% ipython --no-banner

In [1]: import numpy as np

In [2]: np.set_printoptions(precision=2, suppress=True, linewidth=140, floatmode="fixed")

In [3]: E = np.load("dump.npy")

In [4]: E
Out[4]: 
array([[ 1.39, -0.09, -2.81, -2.48, -1.06],
       [-0.59,  0.48,  1.34,  2.25, -0.28],
       [-0.56,  0.21,  1.19,  1.47,  0.14]])

In [5]: np.linalg.lstsq(E[:-1].T, E[-1])[2]
Out[5]: np.int32(2)

In [6]: E @ np.linalg.pinv(E) @ E
Out[6]: 
array([[ 1.39, -0.09, -2.81, -2.48, -1.06],
       [-0.59,  0.48,  1.34,  2.25, -0.28],
       [-0.56,  0.21,  1.19,  1.47,  0.14]])

In [7]: np.abs(np.diag(np.linalg.qr(E)[1])) > 1e-9
Out[7]: array([ True,  True, False])

In [8]: rk = np.linalg.matrix_rank(E)

In [9]: print(rk)
2

In [10]: N = np.linalg.svd(E)[2][rk:].T

In [11]: np.allclose(E @ N, 0)
Out[11]: True

In [12]: N @ N.T
Out[12]: 
array([[ 0.86, -0.04,  0.26,  0.10,  0.19],
       [-0.04,  0.90,  0.05, -0.21,  0.21],
       [ 0.26,  0.05,  0.49, -0.28, -0.32],
       [ 0.10, -0.21, -0.28,  0.27,  0.26],
       [ 0.19,  0.21, -0.32,  0.26,  0.48]])

In [13]: print([int(np.linalg.matrix_rank(E[:, :j + 1])) for j in range(5)])
[1, 2, 2, 2, 2]

In [14]: [int(np.linalg.matrix_rank(np.delete(E, i, axis=0))) for i in range(3)]
Out[14]: [2, 2, 2]

In [15]: print(np.round(E @ N, 2) + 0)
[[0.00 0.00 0.00]
 [0.00 0.00 0.00]
 [0.00 0.00 0.00]]

In [16]: feats = np.array([[1, -2, 4, -8], [1, -1, 1, -1], [1, 0, 0, 0]])

In [17]: feats
Out[17]: 
array([[ 1, -2,  4, -8],
       [ 1, -1,  1, -1],
       [ 1,  0,  0,  0]])

In [18]: x = np.array([-3, 4, 3, -4])

In [19]: h = np.maximum(feats @ x, 0)

In [20]: print(np.tanh(feats @ x))
[ 1.00  0.00 -1.00]

In [21]: u, v = feats[1], feats[2]

In [22]: u @ v
Out[22]: np.int64(1)

In [23]: p = (u @ v) / (u @ u) * u

In [24]: np.outer(u, v)
Out[24]: 
array([[ 1,  0,  0,  0],
       [-1,  0,  0,  0],
       [ 1,  0,  0,  0],
       [-1,  0,  0,  0]])

In [25]: v - p
Out[25]: array([ 0.75,  0.25, -0.25,  0.25])

In [26]: (v - p) @ u
Out[26]: np.float64(0.0)

In [27]: Y = np.array([[1, 1], [-2, 0], [-1, -1], [1, 2]])

In [28]: np.einsum("ij,ij->i", feats, feats)
Out[28]: array([85,  4,  1])

In [29]: feats @ Y
Out[29]: 
array([[ -7, -19],
       [  1,  -2],
       [  1,   1]])

In [30]: np.einsum("ik,kj->ij", feats, Y)
Out[30]: 
array([[ -7, -19],
       [  1,  -2],
       [  1,   1]])

In [31]: np.einsum("ik,kj->ji", feats, Y)
Out[31]: 
array([[ -7,   1,   1],
       [-19,  -2,   1]])

In [32]: Y = feats / np.linalg.norm(feats, axis=1, keepdims=True)

In [33]: cov = Y @ Y.T

In [34]: np.round(np.degrees(np.arccos(np.clip(cov[1, 2], -1, 1))), 2)
Out[34]: np.float64(60.0)

In [35]: (cov - 2 * np.eye(3)).round(6).argmax(axis=1)
Out[35]: array([1, 0, 1])

In [36]: (np.abs(cov) > 0.9).astype(int)
Out[36]: 
array([[1, 0, 0],
       [0, 1, 0],
       [0, 0, 1]])

In [37]: cov
Out[37]: 
array([[1.00, 0.81, 0.11],
       [0.81, 1.00, 0.50],
       [0.11, 0.50, 1.00]])

In [38]: q = cov.astype(float).copy()

In [39]: for j in range(3):
    ...:     q[:, j] -= q[:, :j] @ (q[:, :j].T @ q[:, j])
    ...:     q[:, j] /= np.linalg.norm(q[:, j])
    ...: 

In [40]: np.round(q.T @ q, 2) + 0
Out[40]: 
array([[1.00, 0.00, 0.00],
       [0.00, 1.00, 0.00],
       [0.00, 0.00, 1.00]])

In [41]: np.round(q.T @ cov, 2) + 0
Out[41]: 
array([[1.29, 1.30, 0.48],
       [0.00, 0.47, 0.98],
       [0.00, 0.00, 0.27]])

In [42]: X = np.loadtxt("arr.csv", delimiter=",")

In [43]: X
Out[43]: 
array([[ 0.00,  0.00, -8.00,  0.00,  0.00,  0.00,  0.00,  0.00,  0.00],
       [ 0.00,  0.00,  0.00,  0.00,  6.00,  0.00,  0.00,  0.00,  0.00],
       [ 0.00,  0.00,  0.00,  0.00,  0.00,  0.00,  0.00,  0.00,  8.00],
       [ 7.00,  0.00,  0.00,  0.00,  0.00,  0.00,  0.00,  0.00,  0.00],
       [ 0.00,  0.00,  0.00,  0.00,  0.00,  4.00,  0.00,  0.00,  0.00],
       [ 0.00,  0.00,  0.00, -9.00,  0.00,  0.00,  0.00,  0.00,  0.00],
       [ 0.00, -5.00,  0.00,  0.00,  0.00,  0.00,  0.00,  0.00,  0.00],
       [ 0.00,  0.00,  0.00,  0.00,  0.00,  0.00,  0.00, -7.00,  0.00],
       [ 0.00,  0.00,  0.00,  0.00,  0.00,  0.00,  8.00,  0.00,  0.00]])

In [44]: x = np.array([0, -1, 2, 0])

In [45]: feats @ (2 * x)
Out[45]: array([20,  6,  0])

In [46]: np.linalg.norm(feats @ x) <= np.linalg.norm(feats, 2) * np.linalg.norm(x) + 1e-9
Out[46]: np.True_

In [47]: feats @ np.ones(4)
Out[47]: array([-5.00,  0.00,  1.00])

In [48]: x = np.array([1, 1, 1, 0, 2, 2, 2, 0, 0])

In [49]: y = X @ x

In [50]: print(y)
[-8.00 12.00  0.00  7.00  8.00  0.00 -5.00  0.00 16.00]

In [51]: np.linalg.solve(X, X[:, 3])
Out[51]: array([ 0.00, -0.00, -0.00,  1.00,  0.00,  0.00,  0.00, -0.00,  0.00])

In [52]: u = np.array([1, 2, 1, 1, 1, 0, 2]) + 0.5

In [53]: m1 = np.eye(7) - 2 * np.outer(u, u) / (u @ u)

In [54]: m1
Out[54]: 
array([[ 0.79, -0.34, -0.21, -0.21, -0.21, -0.07, -0.34],
       [-0.34,  0.43, -0.34, -0.34, -0.34, -0.11, -0.57],
       [-0.21, -0.34,  0.79, -0.21, -0.21, -0.07, -0.34],
       [-0.21, -0.34, -0.21,  0.79, -0.21, -0.07, -0.34],
       [-0.21, -0.34, -0.21, -0.21,  0.79, -0.07, -0.34],
       [-0.07, -0.11, -0.07, -0.07, -0.07,  0.98, -0.11],
       [-0.34, -0.57, -0.34, -0.34, -0.34, -0.11,  0.43]])

In [55]: vals, V = np.linalg.eigh(m1)

In [56]: np.linalg.svd(m1, compute_uv=False)
Out[56]: array([1.00, 1.00, 1.00, 1.00, 1.00, 1.00, 1.00])

In [57]: V @ np.diag(vals) @ V.T
Out[57]: 
array([[ 0.79, -0.34, -0.21, -0.21, -0.21, -0.07, -0.34],
       [-0.34,  0.43, -0.34, -0.34, -0.34, -0.11, -0.57],
       [-0.21, -0.34,  0.79, -0.21, -0.21, -0.07, -0.34],
       [-0.21, -0.34, -0.21,  0.79, -0.21, -0.07, -0.34],
       [-0.21, -0.34, -0.21, -0.21,  0.79, -0.07, -0.34],
       [-0.07, -0.11, -0.07, -0.07, -0.07,  0.98, -0.11],
       [-0.34, -0.57, -0.34, -0.34, -0.34, -0.11,  0.43]])

In [58]: print(vals)
[-1.00  1.00  1.00  1.00  1.00  1.00  1.00]

In [59]: np.trace(m1)
Out[59]: np.float64(5.0)

In [60]: np.round(np.linalg.matrix_power(m1, 2), 2) + 0
Out[60]: 
array([[1.00, 0.00, 0.00, 0.00, 0.00, 0.00, 0.00],
       [0.00, 1.00, 0.00, 0.00, 0.00, 0.00, 0.00],
       [0.00, 0.00, 1.00, 0.00, 0.00, 0.00, 0.00],
       [0.00, 0.00, 0.00, 1.00, 0.00, 0.00, 0.00],
       [0.00, 0.00, 0.00, 0.00, 1.00, 0.00, 0.00],
       [0.00, 0.00, 0.00, 0.00, 0.00, 1.00, 0.00],
       [0.00, 0.00, 0.00, 0.00, 0.00, 0.00, 1.00]])

In [61]: round(np.abs(np.linalg.eigvals(m1)).max(), 2)
Out[61]: np.float64(1.0)

In [62]: print(np.round(np.linalg.norm(m1, 2), 2))
1.0

In [63]: m1[5] @ m1[2]
Out[63]: np.float64(0.0)

In [64]: vals, V = np.linalg.eigh(m1)

In [65]: x = np.array([2, 2, 1, -3, -1, -5, -2])

In [66]: print(np.round(x @ m1 @ x / (x @ x), 2), vals[0], round(float(vals[-1]), 2))
0.97 -1.0 1.0

In [67]: np.round(np.abs(m1).sum(axis=1).max(), 2), round(np.abs(vals).max(), 2)
Out[67]: (np.float64(2.49), np.float64(1.0))

In [68]: np.linalg.eigvalsh(m1[1:, 1:])
Out[68]: array([-0.79,  1.00,  1.00,  1.00,  1.00,  1.00])
